$ python3 -q
>>> import numpy as np
>>> np.set_printoptions(precision=3, suppress=True, linewidth=200)
>>> K, _ = np.linalg.qr(np.array([[-0.5, -0.2, -0.9, -0.1, 0.7, -0.8],
...     [-0.6, -0.2, 0.5, -0.8, 0.3, 0.0],
...     [0.0, 0.9, 0.8, 0.6, -1.1, 0.5],
...     [-1.4, -0.2, 0.0, 0.5, -2.1, -0.7],
...     [0.4, -0.1, 0.1, -2.3, 0.6, -0.1],
...     [-0.2, 0.8, -1.1, -0.1, -0.5, -1.9]]))
>>> K
array([[-0.3  , -0.117,  0.497,  0.053,  0.495, -0.634],
       [-0.361, -0.109, -0.342,  0.427,  0.609,  0.434],
       [ 0.   ,  0.723, -0.52 ,  0.001,  0.143, -0.431],
       [-0.841, -0.039, -0.12 ,  0.014, -0.518, -0.091],
       [ 0.24 , -0.115, -0.017,  0.872, -0.306, -0.272],
       [-0.12 ,  0.661,  0.592,  0.231, -0.052,  0.378]])
>>> r0 = np.array([-7, 4, -2, 5, 7, -7])
>>> out = K + np.outer(r0, np.eye(6)[4])
>>> np.linalg.matrix_rank(np.linalg.inv(out) - np.linalg.inv(K), tol=1e-8)
np.int64(1)
>>> out
array([[-0.3  , -0.117,  0.497,  0.053, -6.505, -0.634],
       [-0.361, -0.109, -0.342,  0.427,  4.609,  0.434],
       [ 0.   ,  0.723, -0.52 ,  0.001, -1.857, -0.431],
       [-0.841, -0.039, -0.12 ,  0.014,  4.482, -0.091],
       [ 0.24 , -0.115, -0.017,  0.872,  6.694, -0.272],
       [-0.12 ,  0.661,  0.592,  0.231, -7.052,  0.378]])
>>> round(np.linalg.det(out) / np.linalg.det(K), 3), np.round(1 + np.linalg.solve(K, r0)[4], 3)
(np.float64(-4.68), np.float64(-4.68))
>>> t = np.radians(120)
>>> r_ = np.eye(6)
>>> r_[1, 1] = r_[2, 2] = np.cos(t)
>>> r_[1, 2], r_[2, 1] = -np.sin(t), np.sin(t)
>>> r_
array([[ 1.   ,  0.   ,  0.   ,  0.   ,  0.   ,  0.   ],
       [ 0.   , -0.5  , -0.866,  0.   ,  0.   ,  0.   ],
       [ 0.   ,  0.866, -0.5  ,  0.   ,  0.   ,  0.   ],
       [ 0.   ,  0.   ,  0.   ,  1.   ,  0.   ,  0.   ],
       [ 0.   ,  0.   ,  0.   ,  0.   ,  1.   ,  0.   ],
       [ 0.   ,  0.   ,  0.   ,  0.   ,  0.   ,  1.   ]])
>>> out = K @ r_.T
>>> out
array([[-0.3  , -0.372, -0.35 ,  0.053,  0.495, -0.634],
       [-0.361,  0.35 ,  0.077,  0.427,  0.609,  0.434],
       [ 0.   ,  0.089,  0.887,  0.001,  0.143, -0.431],
       [-0.841,  0.124,  0.026,  0.014, -0.518, -0.091],
       [ 0.24 ,  0.072, -0.091,  0.872, -0.306, -0.272],
       [-0.12 , -0.843,  0.276,  0.231, -0.052,  0.378]])
>>> np.linalg.svd(K, compute_uv=False), np.linalg.svd(out, compute_uv=False)
(array([1., 1., 1., 1., 1., 1.]), array([1., 1., 1., 1., 1., 1.]))
